$ ipython --no-banner

In [1]: import numpy as np

In [2]: np.set_printoptions(precision=4, suppress=True, linewidth=140)

In [3]: def tidy(a):
   ...:     return np.round(a, 4) + 0
   ...: 

In [4]: J = np.load("test4.npy")

In [5]: J
Out[5]: 
array([[-24.8396,   5.1306,  10.138 ,   9.948 ,  21.767 ,  13.6882,   4.6439],
       [-23.88  ,   5.0611,  10.1629,  11.622 ,  20.9513,  14.6972,   4.7381],
       [-24.6125,   5.4612,   9.6959,  10.7325,  19.6588,  15.8715,   5.9081],
       [-25.8877,   5.9341,   9.2041,   9.8207,  20.3615,  14.2968,   4.1034],
       [-25.9536,   6.2333,  11.4096,  10.5267,  19.9977,  14.1294,   5.0419],
       [-25.8997,   5.4714,   9.3304,   9.59  ,  19.0247,  15.7267,   4.8534],
       [-24.3421,   5.5958,  10.1943,   9.3977,  20.4584,  15.4918,   4.9457],
       [-24.8599,   4.6333,   8.535 ,   9.9544,  19.3568,  14.7841,   6.1371],
       [-24.9732,   4.1893,   9.033 ,   9.5857,  20.4639,  14.8793,   4.7639],
       [-23.8016,   3.4541,   9.7966,  10.7728,  21.9871,  15.7965,   6.175 ],
       [-26.0649,   5.4282,   9.9882,  10.2053,  17.8818,  14.9438,   5.9086],
       [-25.7296,   5.8746,  10.4831,  11.471 ,  20.3448,  14.4794,   4.5513],
       [-26.2682,   5.925 ,  11.7597,   8.9395,  19.9001,  12.3552,   5.0108],
       [-26.7935,   7.4148,  10.0826,  10.8812,  21.1032,  15.6908,   5.4148],
       [-24.2799,   5.7919,  11.7403,  10.3716,  20.7063,  13.3784,   4.7478]])

In [6]: basis = J[[4, 3]].astype(float)

In [7]: for _ in range(4):
   ...:     idx = np.linalg.norm(J[:, None] - basis, axis=-1).argmin(axis=1)
   ...:     basis = np.array([J[idx == j].mean(axis=0) for j in range(2)])
   ...: 

In [8]: idx
Out[8]: array([1, 1, 1, 1, 0, 1, 1, 1, 1, 1, 0, 0, 0, 0, 0])

In [9]: np.abs(basis[1] - basis[0]).argmax()
Out[9]: np.int64(2)

In [10]: tidy(basis[1] - basis[0])
Out[10]: array([ 1.0598, -1.119 , -1.345 , -0.241 ,  0.4587,  0.863 ,  0.0284])

In [11]: out = J / np.sqrt((J ** 2).mean(axis=1, keepdims=True))

In [12]: np.linalg.matrix_rank(out) == np.linalg.matrix_rank(J)
Out[12]: np.True_

In [13]: np.linalg.matrix_rank(J - J.mean(axis=1, keepdims=True))
Out[13]: np.int64(6)

In [14]: W0 = np.load("case3.npy")

In [15]: W0
Out[15]: 
array([[ 16,  -9, -35, -13, -23,  -2,  -4,  -7,  -7, -29],
       [ 20, -16, -20,  -2, -24,   7,  -5,  -4,  -4, -22],
       [ -8,   1,  35,  17,  15,   8,   2,   7,   7,  25],
       [ 20, -19,  -5,   7, -21,  13,  -5,  -1,  -1, -13],
       [ -8,   2,  30,  14,  14,   6,   2,   6,   6,  22],
       [ -8,   8,   0,  -4,   8,  -6,   2,   0,   0,   4],
       [ -8,   1,  35,  17,  15,   8,   2,   7,   7,  25],
       [ 12, -14,  10,  12, -10,  13,  -3,   2,   2,   0],
       [-20,  20,   0, -10,  20, -15,   5,   0,   0,  10],
       [-12,   8,  20,   6,  16,  -1,   3,   4,   4,  18]])

In [16]: np.allclose(W0[:-1].T @ np.linalg.lstsq(W0[:-1].T, W0[-1])[0], W0[-1])
Out[16]: True

In [17]: np.linalg.lstsq(W0[:-1].T, W0[-1])[2]
Out[17]: np.int32(2)

In [18]: np.unique(W0.round(6), axis=0).shape
Out[18]: (9, 10)

In [19]: np.abs(np.diag(np.linalg.qr(W0)[1])) > 1e-9
Out[19]: array([ True,  True, False, False, False, False, False, False, False, False])

In [20]: rng = np.random.default_rng(390026)

In [21]: idx = rng.permutation(10)

In [22]: idx
Out[22]: array([9, 5, 1, 3, 0, 6, 2, 7, 4, 8])

In [23]: out = W0[idx][:, idx]

In [24]: np.trace(out)
Out[24]: np.int64(72)

In [25]: tidy(np.sort(np.abs(np.linalg.eigvals(out))))
Out[25]: array([ 0.    ,  0.    ,  0.    ,  0.    ,  0.    ,  0.    ,  0.    ,  0.    ,  0.0694, 72.0694])

In [26]: def softmax(z):
    ...:     e = np.exp(z - z.max(axis=-1, keepdims=True))
    ...:     return e / e.sum(axis=-1, keepdims=True)
    ...: 

In [27]: tidy(softmax(W0).sum(axis=1))
Out[27]: array([1., 1., 1., 1., 1., 1., 1., 1., 1., 1.])

In [28]: tidy(softmax(10 * W0[8]))
Out[28]: array([0. , 0.5, 0. , 0. , 0.5, 0. , 0. , 0. , 0. , 0. ])

In [29]: att = W0 @ W0.T / np.sqrt(10)

In [30]: tidy(softmax(att)[8] @ W0)
Out[30]: array([-20.,  20.,   0., -10.,  20., -15.,   5.,   0.,   0.,  10.])

In [31]: tidy(softmax(att + np.triu(np.full(att.shape, -np.inf), 1)))
Out[31]: 
array([[1. , 0. , 0. , 0. , 0. , 0. , 0. , 0. , 0. , 0. ],
       [1. , 0. , 0. , 0. , 0. , 0. , 0. , 0. , 0. , 0. ],
       [0. , 0. , 1. , 0. , 0. , 0. , 0. , 0. , 0. , 0. ],
       [0. , 1. , 0. , 0. , 0. , 0. , 0. , 0. , 0. , 0. ],
       [0. , 0. , 1. , 0. , 0. , 0. , 0. , 0. , 0. , 0. ],
       [0. , 0. , 0. , 0. , 0. , 1. , 0. , 0. , 0. , 0. ],
       [0. , 0. , 0.5, 0. , 0. , 0. , 0.5, 0. , 0. , 0. ],
       [0. , 0. , 0. , 1. , 0. , 0. , 0. , 0. , 0. , 0. ],
       [0. , 0. , 0. , 0. , 0. , 0. , 0. , 0. , 1. , 0. ],
       [0. , 0. , 0.5, 0. , 0. , 0. , 0.5, 0. , 0. , 0. ]])

In [32]: softmax(att).round(6).argmax(axis=1)
Out[32]: array([0, 0, 2, 1, 2, 8, 2, 3, 8, 2])
